>>> import numpy as np
>>> from numpy import linalg as LA
>>> np.set_printoptions(precision=2, suppress=True, linewidth=120, legacy="1.25")
>>> f = np.array([-1, 1, 2, 2])
>>> F = np.array([np.roll(f, i) for i in range(4)])
>>> F
array([[-1,  1,  2,  2],
       [ 2, -1,  1,  2],
       [ 2,  2, -1,  1],
       [ 1,  2,  2, -1]])
>>> O, R = LA.qr(F)
>>> np.allclose(R.T @ R, F.T @ F)
True
>>> np.abs(np.diag(R))
array([3.16, 3.02, 3.  , 2.79])
>>> round(float(abs(R[0, 0])), 2), round(LA.norm(F[:, 0]), 2)
(3.16, 3.16)
>>> O.shape, R.shape
((4, 4), (4, 4))
>>> M = np.load("x.npy")
>>> M
array([[ -8.58,  -5.58,  -2.42],
       [ -7.78,  -4.78,  -3.22],
       [ -9.83,  -6.83,  -1.17],
       [ -8.49,  -5.49,  -2.51],
       [-11.28,  -8.28,   0.28],
       [ -8.95,  -5.95,  -2.05],
       [ -7.85,  -4.85,  -3.15],
       [ -9.1 ,  -6.1 ,  -1.9 ],
       [ -9.2 ,  -6.2 ,  -1.8 ],
       [-10.49,  -7.49,  -0.51],
       [ -7.64,  -4.64,  -3.36],
       [ -9.7 ,  -6.7 ,  -1.3 ],
       [ -7.06,  -4.06,  -3.94],
       [ -9.04,  -6.04,  -1.96],
       [ -9.66,  -6.66,  -1.34],
       [ -6.36,  -3.36,  -4.64],
       [-11.23,  -8.23,   0.23],
       [ -6.18,  -3.18,  -4.82]])
>>> np.allclose(M[:-1].T @ LA.lstsq(M[:-1].T, M[-1])[0], M[-1])
True
>>> out = np.array([[-2, 4], [2, -7], [5, 1]])
>>> np.vstack([M, out.T]).shape
(20, 3)
>>> LA.matrix_rank(M @ out)
2
>>> cov = np.cov(M, rowvar=False)
>>> M.std(axis=0)
array([1.44, 1.44, 1.44])
>>> cov
array([[ 2.18,  2.18, -2.18],
       [ 2.18,  2.18, -2.18],
       [-2.18, -2.18,  2.18]])
>>> np.median(M, axis=0)
array([-8.99, -6.  , -2.  ])
>>> np.polyfit(M[:, 2], M[:, 1], 1)
array([-1., -8.])
>>> cen = M - M.mean(axis=0)
>>> V = LA.svd(cen)[2][:2]
>>> out = cen - cen @ V.T @ V
>>> LA.norm(out, axis=1).round(6).argmax()
0
>>> np.round(out.std(axis=0), 2) + 0
array([0., 0., 0.])
>>> out = np.array([[0, 1, -2], [0, 1, 2], [2, 1, -1], [-2, -1, 0]])
>>> W2 = np.array([[0, 1, -2, 1], [-2, -2, -1, 3], [3, 1, -2, -2]])
>>> rng = np.random.default_rng(551)
>>> m1 = out @ W2 + 0.05 * rng.normal(size=(4, 4))
>>> m1.round(2) + 0
array([[-8.03, -3.95,  2.97,  7.02],
       [ 3.99,  0.  , -5.03, -1.  ],
       [-4.96, -0.95, -2.98,  7.04],
       [ 2.06,  0.07,  4.99, -4.96]])
>>> (m1 - m1.T) / 2
array([[ 0.  , -3.97,  3.97,  2.48],
       [ 3.97,  0.  , -2.04, -0.53],
       [-3.97,  2.04,  0.  ,  1.02],
       [-2.48,  0.53, -1.02,  0.  ]])
>>> np.round(np.trace(m1), 2)
-15.97
>>> np.allclose(m1 @ m1.T, m1.T @ m1)
False
>>> assert m1 == m1.T
Traceback (most recent call last):
  File "<python-input-35>", line 1, in <module>
    assert m1 == m1.T
           ^^^^^^^^^^
ValueError: The truth value of an array with more than one element is ambiguous. Use a.any() or a.all()
>>> np.allclose(m1, m1.T)
False
